In [1]: import numpy as np

In [2]: np.set_printoptions(precision=2, suppress=True, linewidth=140)

In [3]: W0 = np.array([[2.0, 3.0, 0.0, 0.0, 0.0],
   ...:     [3.0, 1.0, 3.0, 0.0, 0.0],
   ...:     [0.0, 3.0, 2.0, 3.0, 0.0],
   ...:     [0.0, 0.0, 3.0, 4.0, 3.0],
   ...:     [0.0, 0.0, 0.0, 3.0, 2.0]])

In [4]: # equal to its transpose

In [5]: blk = np.stack([W0, -1 * W0, W0[::-1]])

In [6]: np.linalg.norm(blk, axis=(1, 2))
Out[6]: array([10.05, 10.05, 10.05])

In [7]: (blk @ W0.T).shape
Out[7]: (3, 5, 5)

In [8]: np.linalg.det(blk)
Out[8]: array([ 158., -158.,  158.])

In [9]: blk.sum(axis=0)
Out[9]: 
array([[0., 0., 0., 3., 2.],
       [0., 0., 3., 4., 3.],
       [0., 3., 2., 3., 0.],
       [3., 1., 3., 0., 0.],
       [2., 3., 0., 0., 0.]])

In [10]: np.linalg.matrix_rank(blk)
Out[10]: array([5, 5, 5])

In [11]: np.einsum("bij,cij->bc", blk, blk)
Out[11]: 
array([[ 101., -101.,   40.],
       [-101.,  101.,  -40.],
       [  40.,  -40.,  101.]])

In [12]: A2 = W0 / np.linalg.norm(W0, axis=1, keepdims=True)

In [13]: C2 = A2 @ A2.T

In [14]: (np.abs(C2) > 0.9).astype(int)
Out[14]: 
array([[1, 0, 0, 0, 0],
       [0, 1, 0, 0, 0],
       [0, 0, 1, 0, 0],
       [0, 0, 0, 1, 0],
       [0, 0, 0, 0, 1]])

In [15]: (C2 - 2 * np.eye(5)).round(6).argmax(axis=1)
Out[15]: array([1, 0, 3, 4, 3])

In [16]: evals, vecs = np.linalg.eigh(W0)

In [17]: vec = np.array([-2, 0, 3, 0, -4])

In [18]: vec @ W0 @ vec
Out[18]: np.float64(58.0)

In [19]: vec @ W0 @ vec / (vec @ vec), round(float(evals[0]), 2), round(float(evals[-1]), 2)
Out[19]: (np.float64(2.0), -3.23, 7.78)

In [20]: np.linalg.eigvalsh(W0[1:, 1:])
Out[20]: array([-2.53,  0.15,  3.71,  7.67])

In [21]: C2 = W0.T @ W0

In [22]: C2
Out[22]: 
array([[13.,  9.,  9.,  0.,  0.],
       [ 9., 19.,  9.,  9.,  0.],
       [ 9.,  9., 22., 18.,  9.],
       [ 0.,  9., 18., 34., 18.],
       [ 0.,  0.,  9., 18., 13.]])

In [23]: np.linalg.svd(W0, compute_uv=False) ** 2
Out[23]: array([60.49, 25.71, 10.41,  4.  ,  0.39])

In [24]: X = np.load("block2.npy")

In [25]: X
Out[25]: 
array([[ 6,  2,  0],
       [ 6,  2,  0],
       [ 6,  2,  0],
       [-3, -1,  0]])

In [26]: # column 0 dominates

In [27]: np.unique(X.round(6), axis=0).shape
Out[27]: (2, 3)

In [28]: feats = 0.5 ** np.abs(np.subtract.outer(np.arange(4), np.arange(4)))

In [29]: feats
Out[29]: 
array([[1.  , 0.5 , 0.25, 0.12],
       [0.5 , 1.  , 0.5 , 0.25],
       [0.25, 0.5 , 1.  , 0.5 ],
       [0.12, 0.25, 0.5 , 1.  ]])

In [30]: evals, vecs = np.linalg.eigh(feats)

In [31]: np.linalg.eigvalsh(feats @ feats)
Out[31]: array([0.14, 0.29, 1.  , 4.35])

In [32]: np.round(vecs.T @ feats @ vecs, 2) + 0
Out[32]: 
array([[0.37, 0.  , 0.  , 0.  ],
       [0.  , 0.54, 0.  , 0.  ],
       [0.  , 0.  , 1.  , 0.  ],
       [0.  , 0.  , 0.  , 2.09]])

In [33]: evals.sum(), np.trace(feats)
Out[33]: (np.float64(4.0), np.float64(4.0))

In [34]: np.linalg.svd(feats, compute_uv=False)
Out[34]: array([2.09, 1.  , 0.54, 0.37])

In [35]: K = np.load("dump.npy")

In [36]: K
Out[36]: 
array([[-0.02, -3.99, -2.02],
       [ 0.  ,  0.04, -0.04],
       [-0.01,  7.98,  4.01],
       [-0.02, -0.01, -0.02]])

In [37]: A2 = np.array([[1, 2], [3, 3]])

In [38]: Z = np.kron(A2, K)

In [39]: Z
Out[39]: 
array([[ -0.02,  -3.99,  -2.02,  -0.04,  -7.98,  -4.04],
       [  0.  ,   0.04,  -0.04,   0.  ,   0.08,  -0.08],
       [ -0.01,   7.98,   4.01,  -0.02,  15.96,   8.02],
       [ -0.02,  -0.01,  -0.02,  -0.04,  -0.02,  -0.04],
       [ -0.06, -11.97,  -6.06,  -0.06, -11.97,  -6.06],
       [  0.  ,   0.12,  -0.12,   0.  ,   0.12,  -0.12],
       [ -0.03,  23.94,  12.03,  -0.03,  23.94,  12.03],
       [ -0.06,  -0.03,  -0.06,  -0.06,  -0.03,  -0.06]])

In [40]: np.linalg.matrix_rank(Z)
Out[40]: np.int64(6)

In [41]: np.linalg.cond(K) > 100
Out[41]: np.True_

In [42]: [round(float(x), 2) for x in np.linalg.svd(K, compute_uv=False)[:3]]
Out[42]: [9.99, 0.06, 0.03]

In [43]: np.abs(np.linalg.svd(K)[2][-1])
Out[43]: array([0.98, 0.1 , 0.19])

In [44]: round(np.log10(np.linalg.cond(K)))
Out[44]: 3

In [45]: proj = K @ np.linalg.solve(K.T @ K, K.T)

In [46]: np.diag(proj)
Out[46]: array([0.64, 1.  , 0.91, 0.45])

In [47]: np.round(np.linalg.eigvalsh(proj), 2) + 0
Out[47]: array([0., 1., 1., 1.])

In [48]: proj
Out[48]: 
array([[ 0.64, -0.02, -0.18,  0.44],
       [-0.02,  1.  , -0.01,  0.03],
       [-0.18, -0.01,  0.91,  0.22],
       [ 0.44,  0.03,  0.22,  0.45]])

In [49]: np.allclose(proj @ proj, proj)
Out[49]: True

In [50]: Uu, sig, Vh = np.linalg.svd(K)

In [51]: np.argmax(sig[:-1] / (sig[1:] + 1e-6)) + 1
Out[51]: np.int64(1)

In [52]: A2 = Uu[:, :1] @ np.diag(sig[:1]) @ Vh[:1]

In [53]: np.linalg.matrix_rank(A2)
Out[53]: np.int64(1)

In [54]: np.round(np.abs(K - A2).max(), 2)
Out[54]: np.float64(0.05)

In [55]: round(float(np.linalg.norm(K - A2) / np.linalg.norm(K)), 2)
Out[55]: 0.01
